$ python -q
>>> import numpy as np
>>> np.set_printoptions(precision=2, suppress=True, linewidth=200, sign=" ")
>>> W0 = np.loadtxt("layer19.csv", delimiter=",")
>>> print(W0)
[[ 26.   0.   0.]
 [  0.  16.  17.]
 [ 10.   0.   0.]
 [ 14.   0.   0.]
 [  0.  34.   3.]
 [  0.   4.   0.]
 [  0.  11.   0.]
 [ 28.   0.   0.]
 [  0.  17.  14.]
 [  0.  23.  12.]
 [  0.   3.  24.]
 [ 12.   0.   7.]
 [  0.  20.   5.]
 [  0.  27.   0.]
 [  4.   0.   3.]
 [  2.   0.   2.]
 [  0.  25.   0.]
 [  0.  21.   0.]
 [ 16.   0.  12.]
 [  8.   0.   0.]
 [  0.  12.  21.]
 [  2.   0.  11.]
 [  0.  21.   2.]
 [  0.   0.  21.]
 [  6.   0.   0.]
 [  0.  21.   2.]
 [  0.  30.   7.]]
>>> # rows 22 and 25 are equal
>>> other = W0 / np.linalg.norm(W0, axis=1, keepdims=True)
>>> C2 = other @ other.T
>>> print(np.argwhere(np.triu(np.abs(C2) > 0.95, 1)))
[[  0   2]
 [  0   3]
 [  0   7]
 [  0  19]
 [  0  24]
 [  1   8]
 [  1  20]
 [  2   3]
 [  2   7]
 [  2  19]
 [  2  24]
 [  3   7]
 [  3  19]
 [  3  24]
 [  4   5]
 [  4   6]
 [  4  12]
 [  4  13]
 [  4  16]
 [  4  17]
 [  4  22]
 [  4  25]
 [  4  26]
 [  5   6]
 [  5  12]
 [  5  13]
 [  5  16]
 [  5  17]
 [  5  22]
 [  5  25]
 [  5  26]
 [  6  12]
 [  6  13]
 [  6  16]
 [  6  17]
 [  6  22]
 [  6  25]
 [  6  26]
 [  7  19]
 [  7  24]
 [  8   9]
 [  9  12]
 [  9  26]
 [ 10  21]
 [ 10  23]
 [ 11  14]
 [ 11  15]
 [ 11  18]
 [ 12  13]
 [ 12  16]
 [ 12  17]
 [ 12  22]
 [ 12  25]
 [ 12  26]
 [ 13  16]
 [ 13  17]
 [ 13  22]
 [ 13  25]
 [ 13  26]
 [ 14  15]
 [ 14  18]
 [ 15  18]
 [ 16  17]
 [ 16  22]
 [ 16  25]
 [ 16  26]
 [ 17  22]
 [ 17  25]
 [ 17  26]
 [ 19  24]
 [ 21  23]
 [ 22  25]
 [ 22  26]
 [ 25  26]]
>>> Xs = (W0 - W0.mean(axis=0)) / W0.std(axis=0)
>>> print(np.argwhere(np.abs(Xs) > 2))
[[  0   0]
 [  4   1]
 [  7   0]
 [ 10   2]]
>>> c = np.linalg.lstsq(np.delete(Xs, 2, axis=1), Xs[:, 2])[0]
>>> print(np.abs(c).argmax())
0
>>> print(round(1 - np.var(Xs[:, 2] - np.delete(Xs, 2, axis=1) @ c), 2))
0.15
>>> vec = np.array([-4, 6, 4])
>>> y = W0 @ vec
>>> print(np.linalg.solve(W0.T @ W0, W0.T @ y))
[-4.  6.  4.]
>>> print(np.linalg.lstsq(W0, y)[0])
[-4.  6.  4.]
>>> print(y)
[-104.  164.  -40.  -56.  216.   24.   66. -112.  158.  186.  114.  -20.  140.  162.   -4.    0.  150.  126.  -16.  -32.  156.   36.  134.   84.  -24.  134.  208.]
>>> rng = np.random.default_rng(11252)
>>> y = y + 0.1 * rng.normal(size=27)
>>> print(y)
[-104.16  163.98  -40.22  -56.03  215.97   23.9    66.15 -112.    158.03  185.92  114.11  -19.97  140.18  162.14   -4.01    0.01  150.11  125.99  -16.08  -32.19  155.91   35.97  134.01   84.
  -24.03  134.24  208.11]
>>> c, *_ = np.linalg.lstsq(W0, y)
>>> print(np.round(W0.T @ (y - W0 @ c), 2) + 0)
[ 0.  0.  0.]
>>> print([round(float(np.linalg.norm(np.linalg.solve(W0.T @ W0 + lam * np.eye(3), W0.T @ y))), 2) for lam in (0, 1, 10, 100)])
[8.25, 8.25, 8.23, 8.05]
>>> print(np.round(np.linalg.norm(y - W0 @ c), 2))
0.48
>>> K = np.loadtxt("mat.csv", delimiter=",")
>>> print(K)
[[  2.   4.   0.]
 [ 20.   0.   6.]
 [ 20.   0.   6.]
 [  0.  10.   0.]
 [ 29.   0.  11.]
 [  0.  10.   0.]
 [ 20.   0.   6.]
 [  2.   4.   0.]
 [ 29.   0.  11.]
 [  0.  10.   0.]
 [ 29.   0.  11.]
 [ 11.   1.   1.]
 [  0.  13.   0.]
 [  0.  13.   0.]
 [  0.   7.   0.]
 [  0.  13.   0.]
 [ 20.   0.   6.]
 [ 20.   0.   6.]
 [  0.  13.   0.]
 [  0.  10.   0.]]
>>> other = np.array([[0, 2], [-1, 0], [-1, 0]])
>>> print(np.vstack([K, other.T]).shape)
(22, 3)
>>> print(np.einsum("ij,ij->i", K, K))
[  20.  436.  436.  100.  962.  100.  436.   20.  962.  100.  962.  123.  169.  169.   49.  169.  436.  436.  169.  100.]
>>> print(np.einsum("ik,kj->ij", K, other))
[[ -4.   4.]
 [ -6.  40.]
 [ -6.  40.]
 [-10.   0.]
 [-11.  58.]
 [-10.   0.]
 [ -6.  40.]
 [ -4.   4.]
 [-11.  58.]
 [-10.   0.]
 [-11.  58.]
 [ -2.  22.]
 [-13.   0.]
 [-13.   0.]
 [ -7.   0.]
 [-13.   0.]
 [ -6.  40.]
 [ -6.  40.]
 [-13.   0.]
 [-10.   0.]]
>>> print(K @ other)
[[ -4.   4.]
 [ -6.  40.]
 [ -6.  40.]
 [-10.   0.]
 [-11.  58.]
 [-10.   0.]
 [ -6.  40.]
 [ -4.   4.]
 [-11.  58.]
 [-10.   0.]
 [-11.  58.]
 [ -2.  22.]
 [-13.   0.]
 [-13.   0.]
 [ -7.   0.]
 [-13.   0.]
 [ -6.  40.]
 [ -6.  40.]
 [-13.   0.]
 [-10.   0.]]
